$ ipython --no-banner

In [1]: import numpy as np

In [2]: import numpy.linalg as la

In [3]: np.set_printoptions(precision=3, suppress=True, linewidth=120)

In [4]: rnd = lambda a: np.round(a, 3) + 0

In [5]: J = 0.5 ** np.abs(np.subtract.outer(np.arange(3), np.arange(3)))

In [6]: J
Out[6]: 
array([[1.  , 0.5 , 0.25],
       [0.5 , 1.  , 0.5 ],
       [0.25, 0.5 , 1.  ]])

In [7]: gram = J.T @ J

In [8]: rnd(la.svd(J, compute_uv=False) ** 2)
Out[8]: array([3.397, 0.562, 0.166])

In [9]: np.trace(gram), (J ** 2).sum()
Out[9]: (np.float64(4.125), np.float64(4.125))

In [10]: rnd(la.eigvalsh(gram)[::-1])
Out[10]: array([3.397, 0.562, 0.166])

In [11]: rnd(gram)
Out[11]: 
array([[1.312, 1.125, 0.75 ],
       [1.125, 1.5  , 1.125],
       [0.75 , 1.125, 1.312]])

In [12]: (J @ J.T).shape
Out[12]: (3, 3)

In [13]: vals, V = la.eigh(gram)

In [14]: rnd(V.T @ gram @ V)
Out[14]: 
array([[0.166, 0.   , 0.   ],
       [0.   , 0.562, 0.   ],
       [0.   , 0.   , 3.397]])

In [15]: np.unique(vals.round(6) + 0, return_counts=True)[1]
Out[15]: array([1, 1, 1])

In [16]: rnd(la.svd(gram, compute_uv=False))
Out[16]: array([3.397, 0.562, 0.166])

In [17]: x0 = np.array([-2, -2, 2])

In [18]: y = J @ x0

In [19]: y
Out[19]: array([-2.5, -2. ,  0.5])

In [20]: rnd(la.solve(J, 2 * y))
Out[20]: array([-4., -4.,  4.])

In [21]: rnd(la.solve(J.T, J[0]))
Out[21]: array([1., 0., 0.])

In [22]: rnd(la.solve(J, y))
Out[22]: array([-2., -2.,  2.])

In [23]: rnd(la.solve(J, J[:, 0]))
Out[23]: array([1., 0., 0.])

In [24]: Lm = la.cholesky(J)

In [25]: J / np.sqrt(np.outer(np.diag(J), np.diag(J)))
Out[25]: 
array([[1.  , 0.5 , 0.25],
       [0.5 , 1.  , 0.5 ],
       [0.25, 0.5 , 1.  ]])

In [26]: rnd(np.diag(Lm) ** 2)
Out[26]: array([1.  , 0.75, 0.75])

In [27]: rnd(np.prod(np.diag(Lm)) ** 2), rnd(la.det(J))
Out[27]: (np.float64(0.562), np.float64(0.562))

In [28]: w1 = np.array([[0, 0], [2, 0], [0, 0]])

In [29]: c = np.array([0, -3])

In [30]: act = np.maximum(J @ w1 + c, 0)

In [31]: la.matrix_rank(act)
Out[31]: np.int64(1)

In [32]: act
Out[32]: 
array([[1., 0.],
       [2., 0.],
       [1., 0.]])

In [33]: (act > 0).astype(int)
Out[33]: 
array([[1, 0],
       [1, 0],
       [1, 0]])

In [34]: C = np.array([[0, 1, 0], [3, 1, 0]])

In [35]: act @ C
Out[35]: 
array([[0., 1., 0.],
       [0., 2., 0.],
       [0., 1., 0.]])

In [36]: data = np.load("data.npy")

In [37]: data
Out[37]: 
array([[ 0, -6,  0],
       [ 7,  0, -8],
       [ 6, -9,  5],
       [ 3, -4,  9]])

In [38]: P = data @ la.solve(data.T @ data, data.T)

In [39]: la.matrix_rank(np.eye(4) - P)
Out[39]: np.int64(1)

In [40]: np.allclose(P @ P, P)
Out[40]: True

In [41]: t = np.radians(180)

In [42]: r_ = np.eye(3)

In [43]: r_[2, 2] = r_[0, 0] = np.cos(t)

In [44]: r_[2, 0], r_[0, 2] = -np.sin(t), np.sin(t)

In [45]: rnd(r_)
Out[45]: 
array([[-1.,  0.,  0.],
       [ 0.,  1.,  0.],
       [ 0.,  0., -1.]])

In [46]: out = data @ r_.T

In [47]: rnd(out)
Out[47]: 
array([[ 0., -6.,  0.],
       [-7.,  0.,  8.],
       [-6., -9., -5.],
       [-3., -4., -9.]])

In [48]: np.allclose(data @ data.T, out @ out.T)
Out[48]: True

In [49]: rnd(la.det(r_)), np.trace(r_)
Out[49]: (np.float64(1.0), np.float64(-1.0))

In [50]: K = np.load("w.npy")

In [51]: K
Out[51]: 
array([[ 0,  0,  0,  0],
       [ 0,  0,  0,  0],
       [ 0,  0,  0, -3],
       [ 0,  2,  0,  0],
       [ 0,  0, -3,  0]])

In [52]: U, sv, Vh = la.svd(K)

In [53]: np.argmax(sv[:-1] / (sv[1:] + 1e-6)) + 1
Out[53]: np.int64(3)

In [54]: sv
Out[54]: array([3., 3., 2., 0.])

In [55]: out = U[:, :3] @ np.diag(sv[:3]) @ Vh[:3]

In [56]: rnd(la.norm(K - out) / la.norm(K))
Out[56]: np.float64(0.0)

In [57]: np.abs(K - out).max()
Out[57]: np.float64(0.0)

In [58]: rnd(la.norm(K - out, 2)), sv[3]
Out[58]: (np.float64(0.0), np.float64(0.0))

In [59]: out
Out[59]: 
array([[ 0.,  0.,  0.,  0.],
       [ 0.,  0.,  0.,  0.],
       [ 0.,  0.,  0., -3.],
       [ 0.,  2.,  0.,  0.],
       [ 0.,  0., -3.,  0.]])

In [60]: X = np.load("case16.npy")

In [61]: rnd(X)
Out[61]: 
array([[0.49 , 0.098, 0.49 ],
       [0.098, 0.02 , 0.098],
       [0.49 , 0.098, 0.49 ]])

In [62]: X.shape
Out[62]: (3, 3)

In [63]: np.count_nonzero(X)
Out[63]: np.int64(9)

In [64]: rnd(X - X[0])
Out[64]: 
array([[ 0.   ,  0.   ,  0.   ],
       [-0.392, -0.078, -0.392],
       [ 0.   ,  0.   ,  0.   ]])

In [65]: rnd(X.sum(axis=0))
Out[65]: array([1.078, 0.216, 1.078])

In [66]: x0 = np.array([0, 3, -2])

In [67]: rnd(np.eye(3) - X)
Out[67]: 
array([[ 0.51 , -0.098, -0.49 ],
       [-0.098,  0.98 , -0.098],
       [-0.49 , -0.098,  0.51 ]])

In [68]: rnd(la.eigvalsh(2 * X - np.eye(3)))
Out[68]: array([-1., -1.,  1.])

In [69]: rnd(X @ X @ x0)
Out[69]: array([-0.686, -0.137, -0.686])

In [70]: np.trace(X)
Out[70]: np.float64(1.0)

In [71]: x0 = np.array([3, 3, 0])

In [72]: rnd(X @ np.ones(3))
Out[72]: array([1.078, 0.216, 1.078])

In [73]: rnd((X * x0).sum(axis=1))
Out[73]: array([1.765, 0.353, 1.765])

In [74]: rnd(X @ x0)
Out[74]: array([1.765, 0.353, 1.765])

In [75]: rnd(X @ np.eye(3)[1])
Out[75]: array([0.098, 0.02 , 0.098])

In [76]: rnd(X @ (2 * x0))
Out[76]: array([3.529, 0.706, 3.529])

In [77]: arr = np.array([[1, -1, 1, -1], [1, 0, 0, 0], [1, 1, 1, 1], [1, 2, 4, 8]])

In [78]: rng = np.random.default_rng(511)

In [79]: idx = rng.permutation(4)

In [80]: idx
Out[80]: array([1, 2, 3, 0])

In [81]: out = arr[idx][:, idx]

In [82]: rnd(la.det(out)), rnd(la.det(arr[idx]))
Out[82]: (np.float64(12.0), np.float64(-12.0))

In [83]: np.diag(out)
Out[83]: array([0, 1, 8, 1])

In [84]: feats = np.load("out18.npy")

In [85]: feats
Out[85]: 
array([[-3,  3, -1,  2,  5],
       [ 5,  0,  0, -5,  4],
       [ 2, -4, -4,  4, -3],
       [-3,  3, -1,  2,  5]])

In [86]: blk = np.stack([feats, -1 * feats, feats[::-1]])

In [87]: np.einsum("bij,cij->bc", blk, blk)
Out[87]: 
array([[ 223, -223,   52],
       [-223,  223,  -52],
       [  52,  -52,  223]])

In [88]: blk.shape
Out[88]: (3, 4, 5)

In [89]: (blk @ feats.T).shape
Out[89]: (3, 4, 4)

In [90]: rnd(la.norm(blk, axis=(1, 2)))
Out[90]: array([14.933, 14.933, 14.933])

In [91]: def softmax(z):
    ...:     e = np.exp(z - z.max(axis=-1, keepdims=True))
    ...:     return e / e.sum(axis=-1, keepdims=True)
    ...: 

In [92]: rnd(softmax(J[2]))
Out[92]: array([0.227, 0.292, 0.481])

In [93]: rnd(softmax(10 * J[2]))
Out[93]: array([0.001, 0.007, 0.993])

In [94]: softmax(J).sum(axis=1)
Out[94]: array([1., 1., 1.])

In [95]: att = J @ J.T / np.sqrt(3)

In [96]: rnd(softmax(att))
Out[96]: 
array([[0.382, 0.343, 0.276],
       [0.308, 0.383, 0.308],
       [0.276, 0.343, 0.382]])

In [97]: rnd(softmax(att + np.triu(np.full(att.shape, -np.inf), 1)))
Out[97]: 
array([[1.   , 0.   , 0.   ],
       [0.446, 0.554, 0.   ],
       [0.276, 0.343, 0.382]])

In [98]: softmax(att).round(6).argmax(axis=1)
Out[98]: array([0, 1, 2])

In [99]: U, sv, Vh = la.svd(feats)

In [100]: V = Vh[:(sv > 1e-8).sum()]

In [101]: x0 = feats[2] + 2 * feats[0] + rng.integers(2) * np.eye(5)[0]

In [102]: x0
Out[102]: array([-4.,  2., -6.,  8.,  7.])

In [103]: rnd(la.norm(x0 - V.T @ V @ x0))
Out[103]: np.float64(0.0)

In [104]: out = np.array([[-7, -5, -6], [-5, -2, 6]])

In [105]: C = np.kron(out, feats)

In [106]: la.matrix_rank(C)
Out[106]: np.int64(6)

In [107]: F = np.loadtxt("m.csv", delimiter=",")

In [108]: F
Out[108]: 
array([[ 2.997,  6.006, -5.979, -2.997],
       [ 0.994,  2.972, -0.005,  2.026],
       [-8.985, -6.021,  2.003, -3.003],
       [ 0.982,  6.003,  5.995, 11.009],
       [ 5.994, 11.032,  6.019, 15.001]])

In [109]: rnd(np.abs(la.svd(F)[2][-1]))
Out[109]: array([0.118, 0.355, 0.713, 0.593])

In [110]: la.matrix_rank(F, rtol=0.1)
Out[110]: np.int64(3)

In [111]: [round(float(x), 3) for x in la.svd(F, compute_uv=False)[:3]]
Out[111]: [25.792, 12.773, 4.283]

In [112]: la.cond(F) > 100
Out[112]: np.True_

In [113]: rnd(la.norm(F, 2) / la.norm(F))
Out[113]: np.float64(0.886)

In [114]: P = F @ la.solve(F.T @ F, F.T)

In [115]: rnd(P @ F[:, 0])
Out[115]: array([ 2.997,  0.994, -8.985,  0.982,  5.994])

In [116]: rnd(np.trace(P))
Out[116]: np.float64(4.0)

In [117]: rnd(la.eigvalsh(P))
Out[117]: array([0., 1., 1., 1., 1.])

In [118]: np.allclose(P @ P, P)
Out[118]: True

In [119]: q = F.astype(float).copy()

In [120]: for j in range(4):
     ...:     q[:, j] -= q[:, :j] @ (q[:, :j].T @ q[:, j])
     ...:     q[:, j] /= la.norm(q[:, j])
     ...: 

In [121]: rnd(q.T @ q)
Out[121]: 
array([[1., 0., 0., 0.],
       [0., 1., 0., 0.],
       [0., 0., 1., 0.],
       [0., 0., 0., 1.]])

In [122]: rnd(q.T @ F)
Out[122]: 
array([[11.296, 13.02 ,  0.535, 10.689],
       [ 0.   ,  8.329,  5.696, 11.827],
       [ 0.   ,  0.   ,  8.9  , 10.686],
       [ 0.   ,  0.   ,  0.   ,  0.066]])
